$ python3 -q
>>> import numpy as np
>>> from numpy import linalg as LA
>>> np.set_printoptions(precision=1, suppress=True, linewidth=120, sign=" ")
>>> rnd = lambda a: np.round(a, 1) + 0
>>> m1 = np.load("case4.npy")
>>> m1
array([[  2,   2,   2,   2,   2,   2,   2,   2,   2,   2,   2,   2,   2,   2,   2],
       [  2,   4,   4,   4,   4,   4,   4,   4,   4,   4,   4,   4,   4,   4,   4],
       [  2,   4,   6,   6,   6,   6,   6,   6,   6,   6,   6,   6,   6,   6,   6],
       [  2,   4,   6,   8,   8,   8,   8,   8,   8,   8,   8,   8,   8,   8,   8],
       [  2,   4,   6,   8,  10,  10,  10,  10,  10,  10,  10,  10,  10,  10,  10],
       [  2,   4,   6,   8,  10,  12,  12,  12,  12,  12,  12,  12,  12,  12,  12],
       [  2,   4,   6,   8,  10,  12,  14,  14,  14,  14,  14,  14,  14,  14,  14],
       [  2,   4,   6,   8,  10,  12,  14,  16,  16,  16,  16,  16,  16,  16,  16],
       [  2,   4,   6,   8,  10,  12,  14,  16,  18,  18,  18,  18,  18,  18,  18],
       [  2,   4,   6,   8,  10,  12,  14,  16,  18,  20,  20,  20,  20,  20,  20],
       [  2,   4,   6,   8,  10,  12,  14,  16,  18,  20,  22,  22,  22,  22,  22],
       [  2,   4,   6,   8,  10,  12,  14,  16,  18,  20,  22,  24,  24,  24,  24],
       [  2,   4,   6,   8,  10,  12,  14,  16,  18,  20,  22,  24,  26,  26,  26],
       [  2,   4,   6,   8,  10,  12,  14,  16,  18,  20,  22,  24,  26,  28,  28],
       [  2,   4,   6,   8,  10,  12,  14,  16,  18,  20,  22,  24,  26,  28,  30]])
>>> r0, g = m1[13], m1[6]
>>> r0 @ r0
np.int64(4844)
>>> p = (r0 @ g) / (r0 @ r0) * r0
>>> rnd((g - p) @ r0)
np.float64(0.0)
>>> x0 = np.ones(15)
>>> for _ in range(5):
...     x0 = m1 @ x0
...     x0 /= LA.norm(x0)
...     print(round(x0 @ m1 @ x0, 1))
... 
194.7
194.9
194.9
194.9
194.9
>>> rnd(LA.eigvalsh(m1)[-1])
np.float64(194.9)
>>> rnd(x0)
array([ 0. ,  0.1,  0.1,  0.1,  0.2,  0.2,  0.2,  0.3,  0.3,  0.3,  0.3,  0.3,  0.3,  0.4,  0.4])
>>> Y = LA.inv(m1)
>>> rnd(LA.cond(m1))
np.float64(385.8)
>>> rnd(LA.slogdet(m1)[0])
np.float64(1.0)
>>> np.allclose(Y, m1.T)
False
>>> L = LA.cholesky(m1)
>>> rnd(np.diag(L) ** 2)
array([ 2.,  2.,  2.,  2.,  2.,  2.,  2.,  2.,  2.,  2.,  2.,  2.,  2.,  2.,  2.])
>>> Y = np.array([[1, 1, 0],
...     [2, 2, -1],
...     [0, 2, 2],
...     [2, 0, -2],
...     [0, -1, 2],
...     [0, -2, -2],
...     [-1, 1, 1],
...     [-1, -2, -2],
...     [-1, -2, -2],
...     [-1, 0, 2],
...     [-1, 2, 2],
...     [-2, 1, -2],
...     [0, 1, -1],
...     [0, -2, -2],
...     [0, 2, -1]])
>>> np.einsum("ij,ij->i", m1, m1)
array([   60,   228,   488,   824,  1220,  1660,  2128,  2608,  3084,  3540,  3960,  4328,  4628,  4844,  4960])
>>> LA.matrix_rank(m1 @ Y)
np.int64(3)
>>> np.vstack([m1, Y.T]).shape
(18, 15)
>>> LA.matrix_rank(np.vstack([m1, Y.T]))
np.int64(15)
>>> np.einsum("ik,kj->ji", m1, Y)
array([[  -4,  -10,  -20,  -30,  -44,  -58,  -72,  -84,  -94, -102, -108, -112, -112, -112, -112],
       [   6,   10,   10,    6,    2,    0,    2,    2,    6,   14,   22,   26,   28,   28,   32],
       [ -12,  -24,  -34,  -48,  -58,  -72,  -82,  -94, -102, -106, -114, -126, -134, -140, -142]])
>>> np.einsum("ik,kj->ij", m1, Y)
array([[  -4,    6,  -12],
       [ -10,   10,  -24],
       [ -20,   10,  -34],
       [ -30,    6,  -48],
       [ -44,    2,  -58],
       [ -58,    0,  -72],
       [ -72,    2,  -82],
       [ -84,    2,  -94],
       [ -94,    6, -102],
       [-102,   14, -106],
       [-108,   22, -114],
       [-112,   26, -126],
       [-112,   28, -134],
       [-112,   28, -140],
       [-112,   32, -142]])
>>> np.einsum("ij->j", m1)
array([  30,   58,   84,  108,  130,  150,  168,  184,  198,  210,  220,  228,  234,  238,  240])
